In [1]: import numpy as np

In [2]: from numpy import linalg as LA

In [3]: np.set_printoptions(suppress=True, linewidth=120)

In [4]: arr = np.diag(3 * np.array([1, -2, 0, -1, 0, 0, 2, 1, 2, 0])) + np.array([[5, 5, 2, 1, -9, -8, 5, -9, 9, 5],
   ...:     [1, 3, 0, 5, 0, -5, -6, 9, 8, 4],
   ...:     [-5, -1, -4, 5, 9, 1, 8, 0, -6, -9],
   ...:     [-5, 2, 0, 3, -3, 7, -9, 6, -2, 2],
   ...:     [4, -7, 5, 2, -7, 0, 7, 6, 2, -4],
   ...:     [-8, -3, -6, 4, 5, 5, 5, 4, 3, -3],
   ...:     [-4, 0, -2, -6, -5, 8, -2, -9, 5, 6],
   ...:     [-9, -8, 2, -6, 1, -1, -4, -7, -6, 2],
   ...:     [3, -7, 1, -2, -6, -7, -3, 6, 5, 4],
   ...:     [5, 8, -6, 4, 2, 1, 0, 8, 0, 2]])

In [5]: arr
Out[5]: 
array([[ 8,  5,  2,  1, -9, -8,  5, -9,  9,  5],
       [ 1, -3,  0,  5,  0, -5, -6,  9,  8,  4],
       [-5, -1, -4,  5,  9,  1,  8,  0, -6, -9],
       [-5,  2,  0,  0, -3,  7, -9,  6, -2,  2],
       [ 4, -7,  5,  2, -7,  0,  7,  6,  2, -4],
       [-8, -3, -6,  4,  5,  5,  5,  4,  3, -3],
       [-4,  0, -2, -6, -5,  8,  4, -9,  5,  6],
       [-9, -8,  2, -6,  1, -1, -4, -4, -6,  2],
       [ 3, -7,  1, -2, -6, -7, -3,  6, 11,  4],
       [ 5,  8, -6,  4,  2,  1,  0,  8,  0,  2]])

In [6]: left, sig, VT = LA.svd(arr)

In [7]: sig.round(1)
Out[7]: array([30.6, 24.5, 21.8, 18.8, 15.9, 12.6,  5.9,  4. ,  2.8,  0.2])

In [8]: B = left[:, :9] @ np.diag(sig[:9]) @ VT[:9]

In [9]: np.round(LA.norm(arr - B) / LA.norm(arr), 1)
Out[9]: np.float64(0.0)

In [10]: vec = np.array([2, 0, 1, 2, 0, 3, 0, 1, 0, 1])

In [11]: y = arr @ vec

In [12]: coef, lr = np.zeros(10), 1 / LA.norm(arr, 2) ** 2

In [13]: for i in range(8):
    ...:     coef -= lr * arr.T @ (arr @ coef - y)
    ...:     if i % 2 == 0: print(i, round(LA.norm(arr @ coef - y), 1))
    ...: 
0 34.4
2 21.4
4 15.5
6 12.1

In [14]: round(float(LA.cond(arr)), 1)
Out[14]: 127.5

In [15]: K = np.load("test15.npy")

In [16]: K.round(1) + 0
Out[16]: 
array([[ 1.2,  1.4,  0.1, -2.7, -0.3, -2.2,  1.1,  1.5,  1.6, -0.5, -0.5,  1.2, -0.5,  1. ],
       [ 0.4,  0.3, -1. , -2. , -1.5,  0.5, -0.6, -0.8,  0.9,  1.4,  0. ,  1.7, -2.6,  2.1],
       [-1.6,  1.7,  1.8,  0.6,  0.5,  2.3,  2. ,  1.2,  0.4, -0.2,  0.5,  1.5,  1.3, -0.8],
       [-0.9, -1.2, -1.7,  0.9,  0.2, -1.6, -0.6,  1.3, -0.2,  1.5, -1. , -0.7,  1.9, -2.6],
       [-2. ,  0.6,  1.5,  0.1, -0.9,  0.6, -0.2, -1. ,  1.4, -2.2,  1.9, -2.1, -0.3, -1.1],
       [-0.9,  0.4,  1.8,  1.9,  2. , -1.6, -0.1, -0.6, -0.8, -0.7,  0.5, -1.7,  0.4,  2.4],
       [-0.5, -1.9,  2.2,  0.7, -0.2,  0.8, -1.3,  0.3,  0. ,  1.7, -0.1,  2.9,  0.5, -1.2],
       [-1.2,  1.1, -1.3,  0.2,  1.4, -0.1, -0.6,  1.9, -0.2, -1.1,  1.9, -1.6,  2.7,  0. ],
       [ 0.2,  1.7, -0.2,  0.5, -1.4, -2.4, -1.8, -1.2,  1. , -2.1, -1.6, -0.9,  0. ,  0.5],
       [-1.9,  2.2, -0.5,  0.5,  1.6,  0.6, -0.1, -1.5, -0.4, -1.9,  0.7, -1.7, -0.1,  1.9],
       [ 1.3, -0.4, -0.3, -0.4, -0.8,  3.8,  0.9, -1.3, -0.7, -1.1, -1.3,  0. , -1.3,  0. ],
       [-0.3, -1.1, -2.7,  0.4, -0.6, -1.2, -1.5, -2.1,  0. ,  1.4,  1.1,  0.3, -0.4, -1.9],
       [-1.4, -0.9,  1.2, -0.3,  0.8, -3.1,  1.3,  1. ,  1. ,  0.2,  0.2, -0.7, -2.2,  1.1],
       [-1. , -1.8,  0.9, -3.1, -0.6,  1.9,  0.5, -1.2,  0.4, -0.9,  0.4,  0.9,  1.5,  0.2],
       [-0.9, -0.8, -3.2,  1.7,  0.1,  0.8,  1.3, -1.9, -0.5, -1.5,  0.1, -1.1,  0.9,  0.2],
       [-0.9,  1. , -0.7, -0.4,  1. , -0.4,  0.9,  0.1,  1.1,  3.7, -0.9, -1.3, -1.8,  0.2],
       [ 1. , -0.5,  1. , -1.7, -2.1, -0.1, -2.6,  0.2,  0.7, -1.2, -0.1,  2.6, -0.3,  0.1],
       [-0.3,  0.4,  0.5,  1.8, -3.9, -1.4, -0.8,  0.2, -0.7, -0.7,  0.6, -0.7, -1. , -0.6],
       [-1.1, -0.3, -0.3, -0.8, -2.7,  1.4, -1.6,  1.3,  0.2, -1.9, -0.6,  0.9,  1.7, -1.2]])

In [17]: B = np.c_[K[:, :10] @ np.array([[-6, -2, 6, 3, -7, 0, -4, 9, -7, -4],
    ...:     [8, -2, -3, 5, -5, 8, 3, -6, 8, 5],
    ...:     [-2, 6, -9, -6, -9, -2, -3, -2, 4, 7],
    ...:     [-1, 9, 4, 8, 2, 9, -6, 3, 0, 5],
    ...:     [-1, -2, 4, 8, 2, 9, -7, -8, -9, -4],
    ...:     [-7, 9, 7, -7, 3, 7, -3, -8, 0, 8],
    ...:     [4, 5, 5, 0, 7, 6, 5, -2, -3, 4],
    ...:     [-5, -8, -6, -5, -8, -7, 0, -8, -4, 8],
    ...:     [5, -8, -8, 2, 7, -1, 6, -4, -4, 6],
    ...:     [3, 4, 0, -9, 9, -7, -6, -6, 2, -7]]), np.array([-1, 2, -3, 0, -1, 0, 2, 0, 0, 3, -2, -3, 1, -2, 2, -1, 3, -3, -3])]

In [18]: B.round(1) + 0
Out[18]: 
array([[ 25.6, -69.5, -41.4,   2.1, -26.5, -32.5,  42.2,  -4.4, -11. ,   3.5,  -1. ],
       [ 12.3, -16. ,  -5.1, -28.5,  19.9, -31.5,  17.2,   2.4,  12.6, -20.8,   2. ],
       [  6.4,  32.9, -10.8, -17.4,   2.2,  41. ,   5.2, -62.9,  14.7,  67.8,  -3. ],
       [  3.5, -18.5,  -2.4,   0.1,  22.3, -30.9, -10.2,  -1.8, -11.5, -26.9,   0. ],
       [ 14.5,   7.5, -32.1,   4.5,  -5.9,  18.8,  29.5,  -5.9,  27.4,  45.7,  -1. ],
       [  9.2,  19.2,  -9.1,  37.9, -16.6,  32.9, -21.7,   0.9,   4. ,   2.2,   0. ],
       [-24.8,  29.8, -17.6, -42.9,   0. , -31.8, -32.8, -10.1,   5.1,   3.8,   2. ],
       [  1.2, -30.7,  -6.3,  22.5, -14.1,  15.5,   3.9, -31.3,  -7. ,  15. ,   0. ],
       [ 28.8, -35.3, -32.4,  47.5, -31.6,   0.9,  28.5,  45.3,  26.4,  -1.2,   0. ],
       [ 22.7,  10.4,  11.2,  44.6,   4.4,  65.4,   8. , -20.7,  18.2,  14.4,   3. ],
       [-32.3,  44.9,  51.8, -17.2,   7.8,  36.5,  -1.5,   7.8,  -3.2,  18.9,  -2. ],
       [ 16.4,  -5.5,  20.9,  14.1,  47.5, -19.3,  -3.9,  36.8,   4.1, -62.2,  -3. ],
       [ 25.6, -28.9, -44.1,   4.8,   4.7, -28.3,  15.4,  -8.9, -11. ,  -1.9,   1. ],
       [-12.7,   6.9,  -4.3, -45.8,  13.9, -19. ,  24.1,  -7.2,   1.4,   5.8,  -2. ],
       [  6.2,  26. ,  59.6,  42.6,  52.8,  53.1,  10.5,  24.5, -10.5, -11. ,   2. ],
       [ 36.5,  -5.4,  -8.1, -17.9,  53.9, -12.1,  -5.2, -47.2,   2.2, -21. ,  -1. ],
       [-19.1, -32.3, -36.5, -23.8, -47. , -50.2,  15. ,  30.6,  12.9,   2.4,   3. ],
       [  5.4,  11.4, -25.1,  -4.9, -32. , -27.4,  16.9,  49.1,  45. ,  19. ,  -3. ],
       [-19.5, -17.1, -25.2, -29.7, -28.8, -29.5,  28.7,   3.4,  22.7,  37.4,  -3. ]])

In [19]: LA.matrix_rank(B)
Out[19]: np.int64(11)

In [20]: np.round(LA.lstsq(K, B[:, 0])[0], 1) + 0
Out[20]: array([-6.,  8., -2., -1., -1., -7.,  4., -5.,  5.,  3.,  0.,  0.,  0.,  0.])
